$ python -q
>>> import numpy as np
>>> from numpy import linalg as LA
>>> np.set_printoptions(suppress=True, linewidth=200)
>>> W0 = np.array([[1.3, 0.2, -0.3],
...     [-0.8, -0.2, 1.0],
...     [0.5, -0.9, 2.3],
...     [-0.3, 0.7, 0.4]])
>>> rng = np.random.default_rng(1677)
>>> W0[1] = W0[2] + 0.1 * rng.normal(size=3)
>>> W0.round(2)
array([[ 1.3 ,  0.2 , -0.3 ],
       [ 0.5 , -0.98,  2.15],
       [ 0.5 , -0.9 ,  2.3 ],
       [-0.3 ,  0.7 ,  0.4 ]])
>>> r0, r1 = W0[3], W0[1]
>>> np.round(r0 @ r1, 2)
np.float64(0.02)
>>> pr = (r0 @ r1) / (r0 @ r0) * r0
>>> (r1 - pr) @ r0
np.float64(0.0)
>>> pr.round(2)
array([-0.01,  0.02,  0.01])
>>> Y = W0 + rng.integers(-2, 3, (4, 1)) @ rng.integers(-2, 3, (1, 3))
>>> Y.round(2)
array([[ 3.3 ,  4.2 ,  1.7 ],
       [-1.5 , -4.98,  0.15],
       [-0.5 , -2.9 ,  1.3 ],
       [ 1.7 ,  4.7 ,  2.4 ]])
>>> np.round(Y - W0, 2)
array([[ 2.,  4.,  2.],
       [-2., -4., -2.],
       [-1., -2., -1.],
       [ 2.,  4.,  2.]])
>>> np.abs(Y - W0).sum(axis=1)
array([8., 8., 4., 8.])
>>> LA.matrix_rank(Y - W0, tol=1e-8)
np.int64(1)
>>> w1 = np.array([[-6, 9, 0], [-5, -6, 1], [1, 7, 1]])
>>> b = np.array([0, -5, -5])
>>> hid = np.maximum(Y @ w1 + b, 0)
>>> (hid > 0).astype(int)
array([[0, 1, 1],
       [1, 1, 0],
       [1, 1, 0],
       [0, 0, 1]])
>>> hid.round(2)
array([[ 0.  , 11.4 ,  0.9 ],
       [34.06, 12.35,  0.  ],
       [18.8 , 17.  ,  0.  ],
       [ 0.  ,  0.  ,  2.1 ]])
>>> (hid > 0).mean(axis=0)
array([0.5 , 0.75, 0.5 ])
>>> Z = np.array([[-1, -2], [2, 2], [2, -1]])
>>> w1 @ Z
array([[24, 30],
       [-5, -3],
       [15, 11]])
>>> Y = np.array([[2, -1, 2, -2, -1]])
>>> A = Y.T @ Y
>>> A
array([[ 4, -2,  4, -4, -2],
       [-2,  1, -2,  2,  1],
       [ 4, -2,  4, -4, -2],
       [-4,  2, -4,  4,  2],
       [-2,  1, -2,  2,  1]])
>>> Y = A + rng.integers(-2, 3, (5, 1)) @ rng.integers(-2, 3, (1, 5))
>>> Y
array([[ 4,  2,  4, -8,  2],
       [-2,  1, -2,  2,  1],
       [ 4, -2,  4, -4, -2],
       [-4,  0, -4,  6,  0],
       [-2,  5, -2, -2,  5]])
>>> LA.matrix_rank(Y - A, tol=1e-8)
np.int64(1)
>>> Uu, s, Vt = LA.svd(A)
>>> evecs = Vt[:(s > 1e-8).sum()]
>>> vec = A[3] + -2 * A[0] + rng.integers(2) * np.eye(5)[1]
>>> vec
array([-12.,   6., -12.,  12.,   6.])
>>> LA.matrix_rank(np.vstack([A, vec]))
np.int64(1)
>>> np.allclose(evecs.T @ evecs @ vec, vec)
True
